% python3 -q
>>> import numpy as np
>>> np.set_printoptions(suppress=True, linewidth=120)
>>> rnd = lambda a: np.round(a, 4) + 0
>>> arr = np.load("layer1.npy")
>>> arr
array([[ 3., -2., -1.],
       [-2., -2.,  1.],
       [ 0.,  0.,  2.]])
>>> x0 = np.array([-2, -2, -1])
>>> rhs = arr @ x0
>>> coef, lr = np.zeros(3), 1 / np.linalg.norm(arr, 2) ** 2
>>> for i in range(30):
...     coef -= lr * arr.T @ (arr @ coef - rhs)
...     if i % 5 == 0: print(i, round(np.linalg.norm(arr @ coef - rhs), 4))
... 
0 4.1103
5 1.0376
10 0.3375
15 0.1102
20 0.036
25 0.0118
>>> rnd(coef)
array([-1.9987, -1.9995, -0.9977])
>>> vals, V = np.linalg.eig(arr)
>>> rnd(np.sort(np.linalg.eigvals(arr.T)))
array([-2.7016,  2.    ,  3.7016])
>>> A = np.load("dump.npy")
>>> rnd(A)
array([[-0.2628,  0.1528, -0.8229,  0.4801],
       [-0.6307, -0.0708, -0.2402, -0.7345],
       [ 0.3679,  0.8483, -0.1612, -0.3449],
       [ 0.6307, -0.502 , -0.489 , -0.3333]])
>>> # keeps lengths
>>> W1 = np.array([[0, -1, -1], [-2, -1, 2], [1, -2, -3], [2, 3, 2]])
>>> coef = np.array([0, 3, 1])
>>> H = np.maximum(A @ W1 + coef, 0)
>>> rnd(H)
array([[0.    , 6.196 , 4.9971],
       [0.    , 1.9785, 0.7409],
       [0.    , 1.0715, 2.1227],
       [0.    , 2.8496, 0.1659]])
>>> (H > 0).mean(axis=0)
array([0., 1., 1.])
>>> (H > 0).astype(int)
array([[0, 1, 1],
       [0, 1, 1],
       [0, 1, 1],
       [0, 1, 1]])
>>> W2 = np.array([[2, 3], [2, 0], [0, -2]])
>>> W1 @ W2
array([[ -2,   2],
       [ -6, -10],
       [ -2,   9],
       [ 10,   2]])
>>> rnd(H @ W2)
array([[12.3921, -9.9942],
       [ 3.9569, -1.4818],
       [ 2.143 , -4.2454],
       [ 5.6991, -0.3318]])
>>> F = np.load("mat.npy")
>>> print(F)
[[-1  1  2 -2]
 [ 0  1  1 -1]
 [ 0  0  2 -1]
 [ 0  0  0 -1]]
>>> # triangular, det is the product of the diagonal
>>> out = np.linalg.inv(F)
>>> print(out)
[[-1.   1.   0.5  0.5]
 [ 0.   1.  -0.5 -0.5]
 [ 0.   0.   0.5 -0.5]
 [-0.  -0.  -0.  -1. ]]
>>> rnd(np.linalg.cond(F))
np.float64(6.8278)
>>> rnd(np.linalg.det(F) * out)
array([[-2.,  2.,  1.,  1.],
       [ 0.,  2., -1., -1.],
       [ 0.,  0.,  1., -1.],
       [ 0.,  0.,  0., -2.]])
>>> rnd(np.linalg.inv(out))
array([[-1.,  1.,  2., -2.],
       [ 0.,  1.,  1., -1.],
       [ 0.,  0.,  2., -1.],
       [ 0.,  0.,  0., -1.]])
>>> np.allclose(out, F.T)
False
>>> f = np.array([1, 0])
>>> np.polyval(f, F[0])
array([-1,  1,  2, -2])
>>> np.convolve(F[0], f)
array([-1,  1,  2, -2,  0])
>>> th = np.radians(36)
>>> Rm = np.eye(4)
>>> Rm[3, 3] = Rm[0, 0] = np.cos(th)
>>> Rm[3, 0], Rm[0, 3] = -np.sin(th), np.sin(th)
>>> rnd(Rm)
array([[ 0.809 ,  0.    ,  0.    ,  0.5878],
       [ 0.    ,  1.    ,  0.    ,  0.    ],
       [ 0.    ,  0.    ,  1.    ,  0.    ],
       [-0.5878,  0.    ,  0.    ,  0.809 ]])
>>> out = F @ Rm.T
>>> print(np.allclose(np.linalg.norm(F, axis=1), np.linalg.norm(out, axis=1)))
True
>>> rnd(np.abs(out - F).max(axis=0))
array([0.9846, 0.    , 0.    , 0.9698])
>>> rnd(np.linalg.det(Rm)), rnd(np.trace(Rm))
(np.float64(1.0), np.float64(3.618))
>>> np.allclose(F @ F.T, out @ out.T)
True
